% python3 -q
>>> import numpy as np
>>> import numpy.linalg as la
>>> np.set_printoptions(precision=3, suppress=True, linewidth=140)
>>> X = np.array([[0, 1, 0, 1, 0, 1],
...     [1, 0, 1, 0, 1, 0],
...     [0, 1, 0, 0, 0, 0],
...     [1, 0, 0, 0, 1, 1],
...     [0, 1, 0, 1, 0, 1],
...     [1, 0, 0, 1, 1, 0]])
>>> print(np.unique(X.round(6), axis=0).shape)
(5, 6)
>>> print(la.lstsq(X[:-1].T, X[-1])[2])
4
>>> print(np.round(X @ la.pinv(X) @ X, 3) + 0)
[[0. 1. 0. 1. 0. 1.]
 [1. 0. 1. 0. 1. 0.]
 [0. 1. 0. 0. 0. 0.]
 [1. 0. 0. 0. 1. 1.]
 [0. 1. 0. 1. 0. 1.]
 [1. 0. 0. 1. 1. 0.]]
>>> print(np.abs(np.diag(la.qr(X)[1])) > 1e-9)
[ True  True  True  True False  True]
>>> print(round(la.eigvalsh(X).min(), 3))
-2.292
>>> print([round(float(la.det(X[:i, :i])), 2) + 0 for i in range(1, 7)])
[0.0, -1.0, 0.0, 1.0, 0.0, 0.0]
>>> print(round(la.det(X), 3))
0.0
>>> print(np.allclose(X, X.T))
True
>>> print(np.round(np.sort(np.abs(la.eigvals(X))), 3) + 0)
[0.    0.603 1.    1.    2.292 2.895]
>>> M = np.load("layer16.npy")
>>> print(M)
[[0 0 1 0 0 0 0 0 0]
 [1 0 0 0 0 0 0 0 0]
 [0 0 0 0 0 1 0 0 0]
 [0 0 0 1 0 0 0 0 0]
 [0 0 0 0 0 0 1 0 0]
 [0 0 0 0 0 0 0 0 1]
 [0 1 0 0 0 0 0 0 0]
 [0 0 0 0 0 0 0 1 0]
 [0 0 0 0 1 0 0 0 0]]
>>> print(np.round(la.det(M), 3))
1.0
>>> print(M @ M)
[[0 0 0 0 0 1 0 0 0]
 [0 0 1 0 0 0 0 0 0]
 [0 0 0 0 0 0 0 0 1]
 [0 0 0 1 0 0 0 0 0]
 [0 1 0 0 0 0 0 0 0]
 [0 0 0 0 1 0 0 0 0]
 [1 0 0 0 0 0 0 0 0]
 [0 0 0 0 0 0 0 1 0]
 [0 0 0 0 0 0 1 0 0]]
>>> print(la.svd(M, compute_uv=False))
[1. 1. 1. 1. 1. 1. 1. 1. 1.]
>>> print(M[:, 0] @ M[:, 1])
0
